$ python -q
>>> import numpy as np
>>> np.set_printoptions(precision=3, suppress=True, linewidth=160)
>>> def tidy(a):
...     return np.round(a, 3) + 0
... 
>>> Q, _ = np.linalg.qr(np.array([[-0.9, 1.0, 0.2, -1.8, 0.4, -0.1, -1.6, -0.6],
...     [0.5, 0.7, -0.2, -1.6, -0.4, 2.9, -0.5, 1.1],
...     [-1.9, -0.7, -0.9, -0.6, -1.8, -0.5, -0.2, -0.9],
...     [-0.5, -0.7, 1.8, 0.5, 0.3, -1.6, -1.5, -0.2],
...     [0.2, -0.7, 1.1, -0.8, 0.4, 0.4, -0.8, 0.8],
...     [-0.6, 0.9, -0.4, 1.4, -2.5, -0.4, 0.7, -0.7],
...     [0.2, -0.1, 1.9, 0.7, -0.7, -2.1, -0.4, -0.3],
...     [0.8, 0.3, 0.1, 0.5, 0.8, -0.9, -0.2, 0.4]]))
>>> m1 = Q[:, :4]
>>> tidy(m1)
array([[-0.367, -0.565,  0.362, -0.448],
       [ 0.204, -0.331,  0.008, -0.503],
       [-0.776,  0.25 , -0.253, -0.1  ],
       [-0.204,  0.331,  0.569,  0.108],
       [ 0.082,  0.371,  0.24 , -0.36 ],
       [-0.245, -0.496,  0.094,  0.591],
       [ 0.082,  0.063,  0.644,  0.171],
       [ 0.327, -0.108,  0.007,  0.13 ]])
>>> # orthonormal columns
>>> vec = np.array([-2, 1, -2, 0])
>>> y = m1 @ vec
>>> tidy(y)
array([-0.554, -0.755,  2.307, -0.399, -0.273, -0.194, -1.389, -0.775])
>>> try:
...     np.linalg.solve(m1, y)
... except np.linalg.LinAlgError as e:
...     print(e)
... 
Last 2 dimensions of the array must be square
>>> tidy(np.linalg.lstsq(m1, y)[0])
array([-2.,  1., -2.,  0.])
>>> rng = np.random.default_rng(42)
>>> y = y + 0.02 * rng.normal(size=8)
>>> tidy(y)
array([-0.548, -0.776,  2.322, -0.38 , -0.312, -0.22 , -1.386, -0.781])
>>> c, *_ = np.linalg.lstsq(m1, y)
>>> tidy(c)
array([-2.021,  1.013, -2.001,  0.007])
